$ python3 -q
>>> import numpy as np
>>> from numpy import linalg as LA
>>> np.set_printoptions(precision=3, suppress=True, linewidth=200, floatmode="fixed")
>>> F = np.loadtxt("run15.csv", delimiter=",")
>>> F
array([[ 0.000,  0.000, -1.000, -1.000],
       [ 0.000,  0.000,  2.000, -2.000],
       [ 0.000,  0.000,  0.000,  2.000],
       [ 0.000,  0.000,  0.000,  0.000]])
>>> LA.matrix_power(F - np.diag(np.diag(F)), 4)
array([[0.000, 0.000, 0.000, 0.000],
       [0.000, 0.000, 0.000, 0.000],
       [0.000, 0.000, 0.000, 0.000],
       [0.000, 0.000, 0.000, 0.000]])
>>> print(np.prod(np.diag(F)), round(LA.det(F), 3))
0.0 0.0
>>> print(F @ F)
[[ 0.000  0.000  0.000 -2.000]
 [ 0.000  0.000  0.000  4.000]
 [ 0.000  0.000  0.000  0.000]
 [ 0.000  0.000  0.000  0.000]]
>>> sig = 10 * 0.7 ** np.arange(4)
>>> rng = np.random.default_rng(87815)
>>> mat = rng.normal(size=(17, 4)) * rng.permutation(sig)
>>> mat
array([[  4.510,  -6.940,  -3.827,   6.988],
       [  0.620,  18.646,  -4.654,  -5.874],
       [  6.163,   1.787,   2.420,  -6.576],
       [ -0.563,  -4.632,  -7.053,   3.916],
       [  1.985,  -8.981, -15.130,  -3.326],
       [  4.348,  16.572, -13.068,   2.379],
       [ -6.168,   9.297,  12.765,  -1.156],
       [  2.390,  -6.278,  -2.261,   5.103],
       [ -6.882,  -0.418,  -6.785,  -3.963],
       [ -0.511,  -2.245,   4.335,  -0.684],
       [  0.436,   4.985,  -3.425,   7.462],
       [ -4.430,  -7.611, -18.135,   1.503],
       [ -2.310,  11.696,  -2.796,   3.131],
       [-10.245, -13.431,  17.295,  -2.268],
       [  2.386,   2.358,  21.855,  -1.333],
       [  1.041,   7.297,  -2.001,  -1.847],
       [  7.974,  -2.276,  -7.649,  -0.559]])
>>> W1 = np.array([[0, 2, 1, 2, 2], [5, 5, 5, 5, 4], [1, 0, 2, 0, 2], [0, 2, 3, 4, 4]])
>>> c = np.array([3, 3, 0, 3, 1])
>>> H = np.maximum(mat @ W1 + c, 0)
>>> LA.matrix_rank(H)
np.int64(5)
>>> (H > 0).mean(axis=0)
array([0.471, 0.529, 0.471, 0.529, 0.471])
>>> cent = np.array([[0, 2, 0], [2, 1, 2], [2, 1, 1], [0, 0, 1], [1, 1, 1]])
>>> print(W1 @ cent)
[[ 8  5  9]
 [24 24 24]
 [ 6  6  4]
 [14  9 15]]
>>> (H @ cent).round(6).argmax(axis=1)
array([2, 1, 1, 0, 0, 2, 1, 0, 0, 0, 2, 0, 2, 0, 1, 1, 2])
>>> vec = np.array([2, 1, 1, 1])
>>> rhs = mat @ vec
>>> c, lr = np.zeros(4), 1 / LA.norm(mat, 2) ** 2
>>> for i in range(15):
...     c -= lr * mat.T @ (mat @ c - rhs)
...     if i % 5 == 0: print(i, round(LA.norm(mat @ c - rhs), 3))
... 
0 37.546
5 13.871
10 5.518
>>> round(float(LA.cond(mat)), 3)
2.799
>>> hat = mat @ LA.solve(mat.T @ mat, mat.T)
>>> print(hat @ mat[:, 3])
[ 6.988 -5.874 -6.576  3.916 -3.326  2.379 -1.156  5.103 -3.963 -0.684  7.462  1.503  3.131 -2.268 -1.333 -1.847 -0.559]
>>> np.allclose(hat @ hat, hat)
True
>>> print(np.round(LA.eigvalsh(hat), 3) + 0)
[0.000 0.000 0.000 0.000 0.000 0.000 0.000 0.000 0.000 0.000 0.000 0.000 0.000 1.000 1.000 1.000 1.000]
>>> LA.matrix_rank(np.eye(17) - hat)
np.int64(13)
>>> mat.ravel(order="F")
array([  4.510,   0.620,   6.163,  -0.563,   1.985,   4.348,  -6.168,   2.390,  -6.882,  -0.511,   0.436,  -4.430,  -2.310, -10.245,   2.386,   1.041,   7.974,  -6.940,  18.646,   1.787,  -4.632,
        -8.981,  16.572,   9.297,  -6.278,  -0.418,  -2.245,   4.985,  -7.611,  11.696, -13.431,   2.358,   7.297,  -2.276,  -3.827,  -4.654,   2.420,  -7.053, -15.130, -13.068,  12.765,  -2.261,
        -6.785,   4.335,  -3.425, -18.135,  -2.796,  17.295,  21.855,  -2.001,  -7.649,   6.988,  -5.874,  -6.576,   3.916,  -3.326,   2.379,  -1.156,   5.103,  -3.963,  -0.684,   7.462,   1.503,
         3.131,  -2.268,  -1.333,  -1.847,  -0.559])
>>> blk = mat.reshape(17, 2, -1)
>>> blk.shape
(17, 2, 2)
>>> blk.transpose(1, 0, 2)
array([[[  4.510,  -6.940],
        [  0.620,  18.646],
        [  6.163,   1.787],
        [ -0.563,  -4.632],
        [  1.985,  -8.981],
        [  4.348,  16.572],
        [ -6.168,   9.297],
        [  2.390,  -6.278],
        [ -6.882,  -0.418],
        [ -0.511,  -2.245],
        [  0.436,   4.985],
        [ -4.430,  -7.611],
        [ -2.310,  11.696],
        [-10.245, -13.431],
        [  2.386,   2.358],
        [  1.041,   7.297],
        [  7.974,  -2.276]],

       [[ -3.827,   6.988],
        [ -4.654,  -5.874],
        [  2.420,  -6.576],
        [ -7.053,   3.916],
        [-15.130,  -3.326],
        [-13.068,   2.379],
        [ 12.765,  -1.156],
        [ -2.261,   5.103],
        [ -6.785,  -3.963],
        [  4.335,  -0.684],
        [ -3.425,   7.462],
        [-18.135,   1.503],
        [ -2.796,   3.131],
        [ 17.295,  -2.268],
        [ 21.855,  -1.333],
        [ -2.001,  -1.847],
        [ -7.649,  -0.559]]])
>>> blk[:, 0]
array([[  4.510,  -6.940],
       [  0.620,  18.646],
       [  6.163,   1.787],
       [ -0.563,  -4.632],
       [  1.985,  -8.981],
       [  4.348,  16.572],
       [ -6.168,   9.297],
       [  2.390,  -6.278],
       [ -6.882,  -0.418],
       [ -0.511,  -2.245],
       [  0.436,   4.985],
       [ -4.430,  -7.611],
       [ -2.310,  11.696],
       [-10.245, -13.431],
       [  2.386,   2.358],
       [  1.041,   7.297],
       [  7.974,  -2.276]])
>>> print(np.poly(F))
[1.000 0.000 0.000 0.000 0.000]
>>> np.einsum("ij,ji->", F, F)
np.float64(0.0)
>>> X = np.load("w.npy")
>>> X
array([[3, 3, 3, 3],
       [3, 2, 3, 2],
       [3, 3, 3, 3],
       [3, 2, 3, 2]])
>>> r = LA.matrix_rank(X)
>>> print(r)
2
>>> ns = LA.svd(X)[2][r:].T
>>> [int(LA.matrix_rank(np.delete(X, i, axis=0))) for i in range(4)]
[2, 2, 2, 2]
>>> np.round(ns @ ns.T, 3) + 0
array([[ 0.500,  0.000, -0.500,  0.000],
       [ 0.000,  0.500,  0.000, -0.500],
       [-0.500,  0.000,  0.500,  0.000],
       [ 0.000, -0.500,  0.000,  0.500]])
>>> np.round(X @ ns, 3) + 0
array([[0.000, 0.000],
       [0.000, 0.000],
       [0.000, 0.000],
       [0.000, 0.000]])
>>> [int(LA.matrix_rank(X[:i])) for i in range(1, len(X) + 1)]
[1, 2, 2, 2]
>>> LA.matrix_rank(X.T @ X), LA.matrix_rank(X @ X.T)
(np.int64(2), np.int64(2))
>>> th = np.radians(45)
>>> Rm = np.eye(4)
>>> Rm[1, 1] = Rm[3, 3] = np.cos(th)
>>> Rm[1, 3], Rm[3, 1] = -np.sin(th), np.sin(th)
>>> print(Rm)
[[ 1.000  0.000  0.000  0.000]
 [ 0.000  0.707  0.000 -0.707]
 [ 0.000  0.000  1.000  0.000]
 [ 0.000  0.707  0.000  0.707]]
>>> A2 = F @ Rm.T
>>> round(LA.det(Rm), 3), round(float(np.trace(Rm)), 3)
(np.float64(1.0), 3.414)
>>> np.round(LA.svd(F, compute_uv=False), 3) + 0, np.round(LA.svd(A2, compute_uv=False), 3) + 0
(array([3.257, 1.842, 0.000, 0.000]), array([3.257, 1.842, 0.000, 0.000]))
>>> A2
array([[ 0.000,  0.707, -1.000, -0.707],
       [ 0.000,  1.414,  2.000, -1.414],
       [ 0.000, -1.414,  0.000,  1.414],
       [ 0.000,  0.000,  0.000,  0.000]])
>>> print(np.abs(A2 - F).max(axis=0))
[0.000 1.414 0.000 0.586]
